% ipython --no-banner

In [1]: import numpy as np

In [2]: import numpy.linalg as la

In [3]: np.set_printoptions(precision=2, suppress=True, linewidth=200, sign=" ")

In [4]: rd = lambda a: np.round(a, 2) + 0

In [5]: mat = np.load("run5.npy")

In [6]: print(mat)
[[ 32  -3  -1  -3  -2   3]
 [  1 -13  -2   1   3   0]
 [ -3  -1  11   1  -1   0]
 [  1   2   0 -12  -2   3]
 [  0   0  -1   2  20   0]
 [  0   1  -1   2  -2   8]]

In [7]: u = np.array([0, 1, 1, 2, 0, 2])

In [8]: A2 = mat + np.outer(u, np.eye(6)[1])

In [9]: print(la.matrix_rank(la.inv(A2) - la.inv(mat), tol=1e-8))
1

In [10]: print(la.matrix_rank(A2 - mat))
1

In [11]: vec = np.array([0, 2, 0, 2, 2, 0])

In [12]: rhs = mat @ vec

In [13]: print(rhs)
[-16 -18  -2 -24  44   2]

In [14]: print(rd(la.solve(mat, mat[:, 2])))
[ 0.  0.  1.  0.  0.  0.]

In [15]: print(rd(la.solve(mat, rhs)))
[ 0.  2.  0.  2.  2.  0.]

In [16]: print(rd(la.solve(mat, 4 * rhs)))
[ 0.  8.  0.  8.  8.  0.]

In [17]: C2 = mat.T @ mat

In [18]: print(rd(la.eigvalsh(C2)[::-1]))
[ 1081.52   445.62   182.99   127.12   110.08    66.66]

In [19]: print(np.diag(C2))
[ 1035   184   128   163   422    82]

In [20]: print((mat @ mat.T).shape)
(6, 6)

In [21]: print(rd(la.svd(mat, compute_uv=False) ** 2))
[ 1081.52   445.62   182.99   127.12   110.08    66.66]

In [22]: print(la.matrix_rank(C2))
6

In [23]: print(np.trace(C2), (mat ** 2).sum())
2014 2014

In [24]: print(C2)
[[1035 -104  -67 -110  -60   99]
 [-104  184   17  -27  -38    5]
 [ -67   17  128    8  -33  -11]
 [-110  -27    8  163   68  -29]
 [ -60  -38  -33   68  422  -28]
 [  99    5  -11  -29  -28   82]]

In [25]: W0 = np.load("data.npy")

In [26]: print(W0)
[[-1  2  0  0  0  0]
 [-2  1  0  0  0  0]
 [ 1  2  0  0  0  0]
 [ 0  0 -1  2  0  0]
 [ 0  0 -2  1  0  0]
 [ 0  0  1  2  0  0]
 [ 0  0  0  0 -1  2]
 [ 0  0  0  0 -2  1]
 [ 0  0  0  0  1  2]]

In [27]: O, r_ = la.qr(W0)

In [28]: print(rd(np.abs(np.diag(r_))))
[ 2.45  2.89  2.45  2.89  2.45  2.89]

In [29]: print(np.trace(O @ O.T))
6.0

In [30]: print(rd(r_))
[[ 2.45 -0.82  0.    0.    0.    0.  ]
 [ 0.    2.89  0.    0.    0.    0.  ]
 [ 0.    0.   -2.45  0.82  0.    0.  ]
 [ 0.    0.    0.   -2.89  0.    0.  ]
 [ 0.    0.    0.    0.   -2.45  0.82]
 [ 0.    0.    0.    0.    0.   -2.89]]

In [31]: print(rd(O @ r_))
[[-1.  2.  0.  0.  0.  0.]
 [-2.  1.  0.  0.  0.  0.]
 [ 1.  2.  0.  0.  0.  0.]
 [ 0.  0. -1.  2.  0.  0.]
 [ 0.  0. -2.  1.  0.  0.]
 [ 0.  0.  1.  2.  0.  0.]
 [ 0.  0.  0.  0. -1.  2.]
 [ 0.  0.  0.  0. -2.  1.]
 [ 0.  0.  0.  0.  1.  2.]]

In [32]: vec = np.array([9, 1, -6, 5, -9, -5])

In [33]: print(la.norm(r_ @ vec) <= la.norm(r_, 2) * la.norm(vec) + 1e-9)
True

In [34]: print(rd(r_ @ (2 * vec)))
[ 42.46   5.77  37.56 -28.87  35.93  28.87]

In [35]: print(rd(r_ @ np.ones(6)))
[ 1.63  2.89 -1.63 -2.89 -1.63 -2.89]

In [36]: print(np.sign((r_ @ vec).round(6)))
[ 1.  1.  1. -1.  1.  1.]

In [37]: print(rd((r_ * vec).sum(axis=1)))
[ 21.23   2.89  18.78 -14.43  17.96  14.43]

In [38]: print(rd(r_ @ np.eye(6)[0]))
[ 2.45  0.    0.    0.    0.    0.  ]

In [39]: print(rd(np.einsum("ij,j->i", r_, vec)))
[ 21.23   2.89  18.78 -14.43  17.96  14.43]

In [40]: data = np.load("m.npy")

In [41]: print(data)
[[ 3  0  0]
 [ 0  0  0]
 [ 0  0  1]]

In [42]: print((data != 0).astype(int))
[[ 1  0  0]
 [ 0  0  0]
 [ 0  0  1]]

In [43]: print(rd(np.sort(la.eigvals(data).real)))
[ 0.  1.  3.]

In [44]: print(np.flatnonzero(la.matrix_power((data != 0) + (data.T != 0) + np.eye(3), 3)[0]))
[ 0]

In [45]: print(rd(la.det(data)))
0.0

In [46]: J = np.loadtxt("dump.csv", delimiter=",")

In [47]: print(J)
[[ 4.  1.  1.  1.  1.  1.]
 [ 1.  4.  1.  1.  1.  1.]
 [ 1.  1.  4.  1.  1.  1.]
 [ 1.  1.  1.  4.  1.  1.]
 [ 1.  1.  1.  1.  4.  1.]
 [ 1.  1.  1.  1.  1.  4.]]

In [48]: Lm = la.cholesky(J)

In [49]: print(rd(Lm))
[[ 2.    0.    0.    0.    0.    0.  ]
 [ 0.5   1.94  0.    0.    0.    0.  ]
 [ 0.5   0.39  1.9   0.    0.    0.  ]
 [ 0.5   0.39  0.32  1.87  0.    0.  ]
 [ 0.5   0.39  0.32  0.27  1.85  0.  ]
 [ 0.5   0.39  0.32  0.27  0.23  1.84]]

In [50]: print(la.eigvalsh(J).min() > 0)
True

In [51]: print(J / np.sqrt(np.outer(np.diag(J), np.diag(J))))
[[ 1.    0.25  0.25  0.25  0.25  0.25]
 [ 0.25  1.    0.25  0.25  0.25  0.25]
 [ 0.25  0.25  1.    0.25  0.25  0.25]
 [ 0.25  0.25  0.25  1.    0.25  0.25]
 [ 0.25  0.25  0.25  0.25  1.    0.25]
 [ 0.25  0.25  0.25  0.25  0.25  1.  ]]

In [52]: print(rd(np.prod(np.diag(Lm)) ** 2), rd(la.det(J)))
2187.0 2187.0

In [53]: print(rd(Lm @ Lm.T))
[[ 4.  1.  1.  1.  1.  1.]
 [ 1.  4.  1.  1.  1.  1.]
 [ 1.  1.  4.  1.  1.  1.]
 [ 1.  1.  1.  4.  1.  1.]
 [ 1.  1.  1.  1.  4.  1.]
 [ 1.  1.  1.  1.  1.  4.]]

In [54]: t = np.radians(45)

In [55]: r_ = np.eye(6)

In [56]: r_[4, 4] = r_[1, 1] = np.cos(t)

In [57]: r_[4, 1], r_[1, 4] = -np.sin(t), np.sin(t)

In [58]: print(rd(r_))
[[ 1.    0.    0.    0.    0.    0.  ]
 [ 0.    0.71  0.    0.    0.71  0.  ]
 [ 0.    0.    1.    0.    0.    0.  ]
 [ 0.    0.    0.    1.    0.    0.  ]
 [ 0.   -0.71  0.    0.    0.71  0.  ]
 [ 0.    0.    0.    0.    0.    1.  ]]

In [59]: A2 = Lm @ r_.T

In [60]: print(rd(np.abs(A2 - Lm).max(axis=0)))
[ 0.    1.2   0.    0.    1.37  0.  ]

In [61]: print(np.allclose(Lm @ Lm.T, A2 @ A2.T))
True

In [62]: print(rd(A2))
[[ 2.    0.    0.    0.    0.    0.  ]
 [ 0.5   1.37  0.    0.   -1.37  0.  ]
 [ 0.5   0.27  1.9   0.   -0.27  0.  ]
 [ 0.5   0.27  0.32  1.87 -0.27  0.  ]
 [ 0.5   1.58  0.32  0.27  1.04  0.  ]
 [ 0.5   0.44  0.32  0.27 -0.11  1.84]]

In [63]: def softmax(z):
    ...:     e = np.exp(z - z.max(axis=-1, keepdims=True))
    ...:     return e / e.sum(axis=-1, keepdims=True)
    ...: 

In [64]: print(rd(softmax(J).sum(axis=1)))
[ 1.  1.  1.  1.  1.  1.]

In [65]: print(rd(softmax(J[3])))
[ 0.04  0.04  0.04  0.8   0.04  0.04]

In [66]: scores = J @ J.T / np.sqrt(6)

In [67]: print(softmax(scores).round(6).argmax(axis=1))
[ 0  1  2  3  4  5]

In [68]: print(rd(softmax(scores)))
[[ 0.89  0.02  0.02  0.02  0.02  0.02]
 [ 0.02  0.89  0.02  0.02  0.02  0.02]
 [ 0.02  0.02  0.89  0.02  0.02  0.02]
 [ 0.02  0.02  0.02  0.89  0.02  0.02]
 [ 0.02  0.02  0.02  0.02  0.89  0.02]
 [ 0.02  0.02  0.02  0.02  0.02  0.89]]

In [69]: t3 = np.stack([J, 5 * J, J[::-1]])

In [70]: print(np.einsum("bij,cij->bc", t3, t3))
[[  126.   630.    72.]
 [  630.  3150.   360.]
 [   72.   360.   126.]]

In [71]: print((t3 @ J.T).shape)
(3, 6, 6)

In [72]: print(la.matrix_rank(t3))
[ 6  6  6]

In [73]: print(rd(la.norm(t3, axis=(1, 2))))
[ 11.22  56.12  11.22]

In [74]: vals, vecs = la.eigh(J)

In [75]: print(rd(la.eigvalsh(J @ J)))
[  9.   9.   9.   9.   9.  81.]

In [76]: print(rd(np.abs(vecs[:, -1])))
[ 0.41  0.41  0.41  0.41  0.41  0.41]

In [77]: print(rd(vecs.T @ vecs))
[[ 1.  0.  0.  0.  0.  0.]
 [ 0.  1.  0.  0.  0.  0.]
 [ 0.  0.  1.  0.  0.  0.]
 [ 0.  0.  0.  1.  0.  0.]
 [ 0.  0.  0.  0.  1.  0.]
 [ 0.  0.  0.  0.  0.  1.]]

In [78]: print(rd(la.svd(J, compute_uv=False)))
[ 9.  3.  3.  3.  3.  3.]

In [79]: feats = np.load("block11.npy")

In [80]: print(rd(feats))
[[ 17.22   3.05  -9.7 ]
 [ 17.94   8.41  -2.75]
 [  8.41  -7.04 -16.73]
 [-17.81  -8.88   1.98]
 [ -0.98  11.2   16.54]
 [ -6.98   8.02  16.94]
 [ 14.19  -1.74 -13.98]
 [-15.01   0.71  13.2 ]
 [-11.37 -13.38  -9.57]
 [-14.55 -12.47  -5.72]
 [  2.1   12.32  15.62]
 [ 14.77  -1.03 -13.45]
 [-17.18 -10.23  -0.43]
 [ -9.11   6.52  16.57]
 [ 14.73  -1.08 -13.48]
 [ 14.52  12.49   5.77]
 [ -0.48 -11.77 -16.16]
 [ -2.44  10.55  16.82]]

In [81]: print(np.argsort(-la.norm(feats, axis=0).round(6), kind="stable")[:3])
[ 2  0  1]

In [82]: print([round(float(x), 2) for x in la.svd(feats, compute_uv=False)[:3]])
[64.53, 55.09, 0.0]

In [83]: print(rd(la.norm(feats, 2) / la.norm(feats)))
0.76
